>>> import numpy as np
>>> np.set_printoptions(suppress=True, linewidth=160)
>>> m1 = np.loadtxt("out10.csv", delimiter=",")
>>> m1.round(2)
array([[ 1.2 , -0.12, -0.37,  0.25],
       [-0.12,  0.19, -0.47, -0.25],
       [-0.37, -0.47,  1.73,  0.05],
       [ 0.25, -0.25,  0.05,  1.88]])
>>> # equal to its transpose
>>> np.allclose(m1[:-1].T @ np.linalg.lstsq(m1[:-1].T, m1[-1])[0], m1[-1])
True
>>> round(np.trace(np.linalg.pinv(m1) @ m1), 2)
np.float64(3.0)
>>> np.unique(m1.round(6), axis=0).shape
(4, 4)
>>> proj = np.triu(np.array([[3, 2, 1, 4], [0, 2, 5, 4], [4, 3, 0, 0], [1, 3, 5, 1]]), 1) + np.eye(4)
>>> out = proj @ m1 @ np.linalg.inv(proj)
>>> round(float(np.trace(out)), 2), np.trace(m1)
(5.0, np.float64(5.0))
>>> round(np.linalg.det(out), 2)
np.float64(-0.0)
>>> np.round(np.poly(out), 2) + 0
array([ 1., -5.,  8., -4.,  0.])
>>> np.round(m1.reshape(-1, 2), 2)
array([[ 1.2 , -0.12],
       [-0.37,  0.25],
       [-0.12,  0.19],
       [-0.47, -0.25],
       [-0.37, -0.47],
       [ 1.73,  0.05],
       [ 0.25, -0.25],
       [ 0.05,  1.88]])
>>> T = m1.reshape(4, 2, -1)
>>> np.round(T.transpose(1, 0, 2), 2)
array([[[ 1.2 , -0.12],
        [-0.12,  0.19],
        [-0.37, -0.47],
        [ 0.25, -0.25]],

       [[-0.37,  0.25],
        [-0.47, -0.25],
        [ 1.73,  0.05],
        [ 0.05,  1.88]]])
>>> W0 = np.load("dump.npy")
>>> W0
array([[ 0, -2,  0, -2,  0, -2],
       [ 0,  1,  0,  1,  0,  1],
       [-2, -2, -2, -2, -2, -2],
       [ 0, -2,  0, -2,  0, -2],
       [ 0,  1,  0,  1,  0,  1],
       [-2, -2, -2, -2, -2, -2]])
>>> U, sv, vt = np.linalg.svd(W0)
>>> np.argmax(sv[:-1] / (sv[1:] + 1e-6)) + 1
np.int64(2)
>>> sv.round(2) + 0
array([8.2 , 3.27, 0.  , 0.  , 0.  , 0.  ])
>>> out = U[:, :2] @ np.diag(sv[:2]) @ vt[:2]
>>> round(np.linalg.norm(W0 - out, 2), 2), round(sv[2], 2)
(np.float64(0.0), np.float64(0.0))
>>> np.linalg.matrix_rank(W0, rtol=0.05)
np.int64(2)
>>> round(float(np.abs(W0 - out).max()), 2)
0.0
>>> out.round(2) + 0
array([[ 0., -2.,  0., -2.,  0., -2.],
       [ 0.,  1.,  0.,  1.,  0.,  1.],
       [-2., -2., -2., -2., -2., -2.],
       [ 0., -2.,  0., -2.,  0., -2.],
       [ 0.,  1.,  0.,  1.,  0.,  1.],
       [-2., -2., -2., -2., -2., -2.]])
